% ipython --no-banner

In [1]: import numpy as np

In [2]: import numpy.linalg as la

In [3]: np.set_printoptions(precision=2, suppress=True, linewidth=100, legacy="1.25")

In [4]: M = np.minimum.outer(np.arange(1, 5), np.arange(1, 5)) * -3

In [5]: M
Out[5]: 
array([[ -3,  -3,  -3,  -3],
       [ -3,  -6,  -6,  -6],
       [ -3,  -6,  -9,  -9],
       [ -3,  -6,  -9, -12]])

In [6]: # equal to its transpose

In [7]: print(np.all(la.eigvalsh(M) > 0))
False

In [8]: print([round(float(la.det(M[:i, :i])), 2) + 0 for i in range(1, 5)])
[-3.0, 9.0, -27.0, 81.0]

In [9]: np.round(la.eigvalsh(M).min(), 2)
Out[9]: -24.87

In [10]: T = np.stack([M, 3 * M, M[::-1]])

In [11]: T.shape
Out[11]: (3, 4, 4)

In [12]: print(la.det(T))
[  81. 6561.   81.]

In [13]: la.matrix_rank(T.reshape(3, -1))
Out[13]: 2

In [14]: w, evecs = la.eigh(M)

In [15]: (w > 1e-8).sum(), (w < -1e-8).sum()
Out[15]: (0, 4)

In [16]: evecs @ np.diag(w) @ evecs.T
Out[16]: 
array([[ -3.,  -3.,  -3.,  -3.],
       [ -3.,  -6.,  -6.,  -6.],
       [ -3.,  -6.,  -9.,  -9.],
       [ -3.,  -6.,  -9., -12.]])

In [17]: la.svd(M, compute_uv=False)
Out[17]: array([24.87,  3.  ,  1.28,  0.85])

In [18]: np.round(evecs.T @ M @ evecs, 2) + 0
Out[18]: 
array([[-24.87,   0.  ,   0.  ,   0.  ],
       [  0.  ,  -3.  ,   0.  ,   0.  ],
       [  0.  ,   0.  ,  -1.28,   0.  ],
       [  0.  ,   0.  ,   0.  ,  -0.85]])

In [19]: np.round(w.sum(), 2), np.trace(M)
Out[19]: (-30.0, -30)
